% python3 -q
>>> import numpy as np
>>> import numpy.linalg as la
>>> np.set_printoptions(precision=2, suppress=True, linewidth=120)
>>> Y = np.array([[2, 2], [1, 1]])
>>> feats = np.tile(Y, (2, 2))
>>> print(feats)
[[2 2 2 2]
 [1 1 1 1]
 [2 2 2 2]
 [1 1 1 1]]
>>> print(np.abs(np.diag(la.qr(feats)[1])) > 1e-9)
[ True False False False]
>>> f, v = feats[0], feats[1]
>>> print(f @ f)
16
>>> pr = (f @ v) / (f @ f) * f
>>> print(np.outer(f, v))
[[2 2 2 2]
 [2 2 2 2]
 [2 2 2 2]
 [2 2 2 2]]
>>> data = np.array([[0.9, 0.4, 28.0], [0.0, -1.0, 6.0], [-0.7, 0.8, -6.0]])
>>> print(data)
[[ 0.9  0.4 28. ]
 [ 0.  -1.   6. ]
 [-0.7  0.8 -6. ]]
>>> U, sigma, Vt = la.svd(data)
>>> print(sigma)
[29.27  1.35  0.51]
>>> Y = U[:, :1] @ np.diag(sigma[:1]) @ Vt[:1]
>>> print(la.matrix_rank(Y))
1
>>> print(la.matrix_rank(data, rtol=0.05))
1
>>> print(Y.round(2) + 0)
[[ 0.96  0.01 28.  ]
 [ 0.21  0.    5.99]
 [-0.21  0.   -6.02]]
>>> print(round(la.norm(data - Y, 2), 2), np.round(sigma[1], 2))
1.35 1.35
>>> print(np.round(la.det(data[::-1]), 2))
20.2
>>> print(np.poly(data))
[ 1.   6.1 14.5 20.2]
>>> print(round(np.einsum("ij,ji->", data, data), 2))
8.21
>>> print(np.einsum("ii->", data))
-6.1
>>> def softmax(z):
...     e = np.exp(z - z.max(axis=-1, keepdims=True))
...     return e / e.sum(axis=-1, keepdims=True)
... 
>>> print(np.round(softmax(10 * data[2]), 2) + 0)
[0. 1. 0.]
>>> att = data @ data.T / np.sqrt(3)
>>> print(softmax(att).round(6).argmax(axis=1))
[0 0 2]
>>> Q, r_ = la.qr(data)
>>> print(round(float(np.trace(Q @ Q.T)), 2))
3.0
>>> print(np.allclose(r_.T @ r_, data.T @ data))
True
>>> print(np.round(abs(r_[0, 0]), 2), np.round(la.norm(data[:, 0]), 2))
1.14 1.14
>>> print(np.abs(np.diag(r_)))
[ 1.14  1.33 13.32]
>>> print(np.round(Q.T @ Q, 2) + 0)
[[1. 0. 0.]
 [0. 1. 0.]
 [0. 0. 1.]]
>>> vec = np.array([-4, 1, 9])
>>> rhs = data @ vec
>>> beta, lr = np.zeros(3), 1 / la.norm(data, 2) ** 2
>>> for i in range(12):
...     beta -= lr * data.T @ (data @ beta - rhs)
...     if i % 2 == 0: print(i, round(la.norm(data @ beta - rhs), 2))
... 
0 3.0
2 2.99
4 2.98
6 2.97
8 2.97
10 2.96
>>> print(beta)
[0.28 0.04 8.85]
